In [1]: import numpy as np

In [2]: np.set_printoptions(suppress=True, linewidth=200)

In [3]: rnd = lambda a: np.round(a, 1) + 0

In [4]: arr = np.load("dump.npy")

In [5]: print(arr)
[[ 4  5  6]
 [ 7  8  9]
 [10 11 12]
 [13 14 15]
 [16 17 18]
 [19 20 21]]

In [6]: # looks like rank 2

In [7]: left, s, VT = np.linalg.svd(arr)

In [8]: evecs = VT[:(s > 1e-8).sum()]

In [9]: rng = np.random.default_rng(760483)

In [10]: vec = arr[4] + 4 * arr[2] + rng.integers(2) * np.eye(3)[2]

In [11]: print(vec)
[56. 61. 66.]

In [12]: print(np.linalg.matrix_rank(np.vstack([arr, vec])))
2

In [13]: print(rnd(evecs.T @ evecs))
[[ 0.8  0.3 -0.2]
 [ 0.3  0.3  0.3]
 [-0.2  0.3  0.8]]

In [14]: f, v = arr[3], arr[5]

In [15]: print(f @ v)
842

In [16]: p = (f @ v) / (f @ f) * f

In [17]: print(rnd(np.linalg.norm(f + v) ** 2 + np.linalg.norm(f - v) ** 2))
3584.0

In [18]: print(np.outer(f, v))
[[247 260 273]
 [266 280 294]
 [285 300 315]]

In [19]: print(rnd((v - p) @ f))
0.0

In [20]: B = np.array([[1, 2], [2, -1]])

In [21]: F = np.tile(B, (2, 2))

In [22]: print(F)
[[ 1  2  1  2]
 [ 2 -1  2 -1]
 [ 1  2  1  2]
 [ 2 -1  2 -1]]

In [23]: print(np.all(np.linalg.eigvalsh(F) > 0))
False

In [24]: B = F / np.sqrt((F ** 2).mean(axis=1, keepdims=True))

In [25]: print(rnd(B[3]))
[ 1.3 -0.6  1.3 -0.6]

In [26]: print(rnd(np.linalg.norm(B, axis=1)))
[2. 2. 2. 2.]

In [27]: print(np.linalg.matrix_rank(F - F.mean(axis=1, keepdims=True)))
1

In [28]: W = np.array([[0, 3, 0, 4, 5], [0, 5, 2, 3, 4], [1, 3, 0, 3, 1], [3, 4, 5, 0, 2]])

In [29]: coef = np.array([8, 4, -7, -9, -9])

In [30]: H = np.maximum(F @ W + coef, 0)

In [31]: print((H > 0).astype(int))
[[1 1 1 1 1]
 [1 1 0 1 0]
 [1 1 1 1 1]
 [1 1 0 1 0]]

In [32]: print(np.linalg.matrix_rank(H))
2

In [33]: Z = np.array([[0, 1, 2], [0, 0, 0], [2, 2, 0], [0, 1, 1], [2, 1, 2]])

In [34]: print(H @ Z)
[[32 42 52]
 [ 0  9 16]
 [32 42 52]
 [ 0  9 16]]

In [35]: print(W @ Z)
[[10  9 14]
 [12 11 11]
 [ 2  5  7]
 [14 15 10]]
